>>> import numpy as np
>>> from numpy import linalg as LA
>>> np.set_printoptions(precision=2, suppress=True, linewidth=160, floatmode="fixed")
>>> Q, _ = LA.qr(np.array([[-0.1, -0.6, -0.1], [0.4, -1.8, -0.1], [-0.7, 0.7, 0.1]]))
>>> F = Q[:, :3]
>>> F
array([[-0.12, -0.54, -0.84],
       [ 0.49, -0.76,  0.42],
       [-0.86, -0.36,  0.36]])
>>> LA.svd(F, compute_uv=False)
array([1.00, 1.00, 1.00])
>>> np.round(F @ F.T, 2) + 0
array([[1.00, 0.00, 0.00],
       [0.00, 1.00, 0.00],
       [0.00, 0.00, 1.00]])
>>> LA.norm(F, axis=0)
array([1.00, 1.00, 1.00])
>>> rng = np.random.default_rng(627747)
>>> X = rng.normal(size=(20, 3))
>>> X = 3 * X / LA.norm(X, axis=1, keepdims=True)
>>> X
array([[-1.42, -0.74, -2.53],
       [ 1.29, -0.33, -2.69],
       [ 2.09, -1.90,  1.01],
       [ 1.13,  1.05,  2.57],
       [-1.18, -2.59,  0.95],
       [-2.97, -0.41,  0.05],
       [ 1.83, -1.06,  2.13],
       [-2.38, -0.62,  1.71],
       [ 0.23, -2.99,  0.13],
       [-0.72,  0.02,  2.91],
       [ 2.94, -0.42, -0.41],
       [ 2.12,  0.37,  2.09],
       [-2.72,  0.33, -1.21],
       [-0.36,  1.25, -2.70],
       [ 1.37,  1.82, -1.95],
       [-1.44, -2.63, -0.12],
       [-2.86,  0.06, -0.90],
       [ 0.13, -3.00, -0.09],
       [ 2.33,  1.58, -1.05],
       [-2.63,  1.27, -0.68]])
>>> round(float(LA.norm(X[17] - X[14])), 2)
5.31
>>> np.round(LA.norm(X, 2), 2)
np.float64(8.83)
>>> np.round(X[17] @ X[14], 2)
np.float64(-5.11)
>>> round(LA.norm(X, "nuc"), 2)
np.float64(23.0)
>>> Xc = X - X.mean(axis=0)
>>> Uu, sigma, Vh = LA.svd(Xc, full_matrices=False)
>>> sigma
array([8.81, 7.87, 6.00])
>>> np.abs(Vh[-1])
array([0.20, 0.83, 0.51])
>>> np.abs(Vh[0]).argmax()
np.int64(0)
>>> np.searchsorted(np.cumsum(sigma ** 2) / (sigma ** 2).sum(), 0.9) + 1
np.int64(3)
>>> Vh[0] * np.sign(Vh[0, np.abs(Vh[0]).argmax()])
array([ 0.91, -0.03,  0.41])
>>> (np.sign(Uu[:, 0]) == np.sign(Uu[0, 0])).astype(int)
array([1, 0, 0, 0, 1, 1, 0, 1, 0, 0, 0, 0, 1, 1, 0, 1, 1, 0, 0, 1])
>>> labels = X[:, 1] > np.median(X[:, 1])
>>> f = X[labels].mean(axis=0) - X[~labels].mean(axis=0)
>>> (((X - X.mean(axis=0)) @ f > 0) == labels).mean()
np.float64(0.85)
>>> np.argsort(-np.abs(f).round(6), kind="stable")
array([1, 2, 0])
>>> P = X @ LA.solve(X.T @ X, X.T)
>>> LA.matrix_rank(np.eye(20) - P)
np.int64(17)
>>> np.allclose(P @ P, P)
True
>>> Xc = X - X.mean(axis=0)
>>> vecs = LA.svd(Xc)[2][:2]
>>> other = Xc - Xc @ vecs.T @ vecs
>>> np.diag(vecs.T @ vecs)
array([0.96, 0.30, 0.73])
>>> np.round(np.cov(Xc @ vecs.T, rowvar=False), 2) + 0
array([[4.08, 0.00],
       [0.00, 3.26]])
>>> other.std(axis=0)
array([0.27, 1.12, 0.69])
>>> f = np.array([1, 0, 2])
>>> g = np.array([2, 2, 0, 0])
>>> A = np.outer(f, g)
>>> A
array([[2, 2, 0, 0],
       [0, 0, 0, 0],
       [4, 4, 0, 0]])
>>> rank = LA.matrix_rank(A)
>>> rank
np.int64(1)
>>> N = LA.svd(A)[2][rank:].T
>>> N @ N.T
array([[ 0.50, -0.50,  0.00,  0.00],
       [-0.50,  0.50,  0.00,  0.00],
       [ 0.00,  0.00,  1.00,  0.00],
       [ 0.00,  0.00,  0.00,  1.00]])
>>> [int(LA.matrix_rank(A[:i])) for i in range(1, len(A) + 1)]
[1, 1, 1]
>>> np.round(A @ N, 2) + 0
array([[0.00, 0.00, 0.00],
       [0.00, 0.00, 0.00],
       [0.00, 0.00, 0.00]])
>>> LA.matrix_rank(A.T @ A), LA.matrix_rank(A @ A.T)
(np.int64(1), np.int64(1))
>>> [int(LA.matrix_rank(np.delete(A, i, axis=0))) for i in range(3)]
[1, 1, 1]
>>> [int(LA.matrix_rank(A[:, :j + 1])) for j in range(4)]
[1, 1, 1, 1]
>>> np.allclose(A @ N, 0)
True
